$ python3 -q
>>> import numpy as np
>>> np.set_printoptions(precision=2, suppress=True, linewidth=160)
>>> rng = np.random.default_rng(293)
>>> ang = rng.uniform(0, 2 * np.pi, 31)
>>> O, _ = np.linalg.qr(np.array([[-0.1, 0.7],
...     [-0.1, -0.3],
...     [-0.5, -0.7],
...     [-0.3, 0.2],
...     [2.0, 1.5],
...     [-0.3, -1.9]]))
>>> E = 10 * np.c_[np.cos(ang), np.sin(ang)] @ O.T
>>> print(E)
[[-3.66  1.21  2.16 -1.72 -2.31  8.5 ]
 [-3.67  0.67 -0.13 -2.77  6.17  6.35]
 [ 4.05 -0.92 -0.64  2.7  -3.89 -7.74]
 [ 4.03 -1.15 -1.61  2.25 -0.3  -8.64]
 [-2.34  0.1  -1.43 -2.37  8.9   2.76]
 [-2.59  0.2  -1.24 -2.48  8.61  3.39]
 [ 3.21 -1.2  -2.46  1.26  4.1  -7.99]
 [ 2.85 -0.3   1.03  2.57 -8.23 -4.04]
 [-3.04  1.18  2.53 -1.1  -4.62  7.77]
 [-0.29  0.67  2.59  0.96 -9.11  2.98]
 [-1.95 -0.03 -1.68 -2.2   9.23  1.83]
 [-2.23  1.07  2.73 -0.41 -6.62  6.52]
 [ 3.97 -1.17 -1.75  2.14  0.3  -8.67]
 [ 1.82  0.07  1.76  2.14 -9.31 -1.54]
 [-3.52  1.21  2.27 -1.58 -2.91  8.37]
 [ 1.59  0.15  1.89  2.03 -9.42 -1.01]
 [-1.82  1.    2.76 -0.1  -7.35  5.83]
 [ 3.65 -1.21 -2.16  1.72  2.33 -8.49]
 [ 1.92  0.04  1.7   2.19 -9.25 -1.77]
 [-3.45  1.21  2.32 -1.5  -3.23  8.28]
 [-4.04  0.92  0.63 -2.7   3.93  7.72]
 [ 2.9  -1.17 -2.58  0.97  5.04 -7.56]
 [-2.38  0.12 -1.4  -2.39  8.86  2.85]
 [ 4.09 -0.98 -0.83  2.64 -3.28 -7.99]
 [ 2.77 -1.15 -2.62  0.86  5.37 -7.38]
 [ 3.96 -1.18 -1.77  2.12  0.41 -8.67]
 [-1.16 -0.28 -2.1  -1.81  9.53  0.06]
 [ 4.07 -1.13 -1.49  2.33 -0.82 -8.59]
 [ 2.13 -0.03  1.57  2.28 -9.09 -2.26]
 [ 0.95  0.34  2.19  1.69 -9.55  0.41]
 [-3.3   0.48 -0.61 -2.71  7.34  5.23]]
>>> left, sig, vt = np.linalg.svd(E, full_matrices=False)
>>> print(np.round(sig / sig[0], 2) + 0)
[1.   0.94 0.   0.   0.   0.  ]
>>> print(round(float(np.sqrt((sig ** 2).sum())), 2), round(np.linalg.norm(E), 2))
55.68 55.68
>>> print(left.shape, sig.shape, vt.shape)
(31, 6) (6,) (6, 6)
>>> print((sig > 1e-8).sum())
2
>>> print(sig.round(2) + 0)
[40.65 38.04  0.    0.    0.    0.  ]
>>> print(np.cumsum(sig ** 2) / np.sum(sig ** 2))
[0.53 1.   1.   1.   1.   1.  ]
>>> print(np.round(vt @ vt.T, 2) + 0)
[[1. 0. 0. 0. 0. 0.]
 [0. 1. 0. 0. 0. 0.]
 [0. 0. 1. 0. 0. 0.]
 [0. 0. 0. 1. 0. 0.]
 [0. 0. 0. 0. 1. 0.]
 [0. 0. 0. 0. 0. 1.]]
>>> print(np.allclose(left * sig @ vt, E))
True
>>> F = np.load("case11.npy")
>>> print(F.round(2) + 0)
[[ 0.03 -0.05  0.02 -0.09 -0.07 -0.01 -0.06  0.08]
 [-0.05  0.09 -0.03  0.17  0.13  0.01  0.11 -0.15]
 [ 0.02 -0.03  0.01 -0.06 -0.04  0.   -0.04  0.05]
 [-0.09  0.17 -0.06  0.31  0.24  0.02  0.2  -0.28]
 [-0.07  0.13 -0.04  0.24  0.18  0.01  0.16 -0.21]
 [-0.01  0.01  0.    0.02  0.01  0.    0.01 -0.02]
 [-0.06  0.11 -0.04  0.2   0.16  0.01  0.13 -0.18]
 [ 0.08 -0.15  0.05 -0.28 -0.21 -0.02 -0.18  0.24]]
>>> M2 = F + rng.integers(-2, 3, (8, 1)) @ rng.integers(-2, 3, (1, 8))
>>> print(M2)
[[ 0.03 -0.05  0.02 -0.09 -0.07 -0.01 -0.06  0.08]
 [-2.05 -1.91  1.97  1.17  0.13  1.01  0.11 -1.15]
 [-3.98 -4.03  4.01  1.94 -0.04  2.   -0.04 -1.95]
 [-4.09 -3.83  3.94  2.31  0.24  2.02  0.2  -2.28]
 [-4.07 -3.87  3.96  2.24  0.18  2.01  0.16 -2.21]
 [ 1.99  2.01 -2.   -0.98  0.01 -1.    0.01  0.98]
 [-4.06 -3.89  3.96  2.2   0.16  2.01  0.13 -2.18]
 [ 2.08  1.85 -1.95 -1.28 -0.21 -1.02 -0.18  1.24]]
>>> print(np.linalg.matrix_rank(M2 - F, tol=1e-8))
1
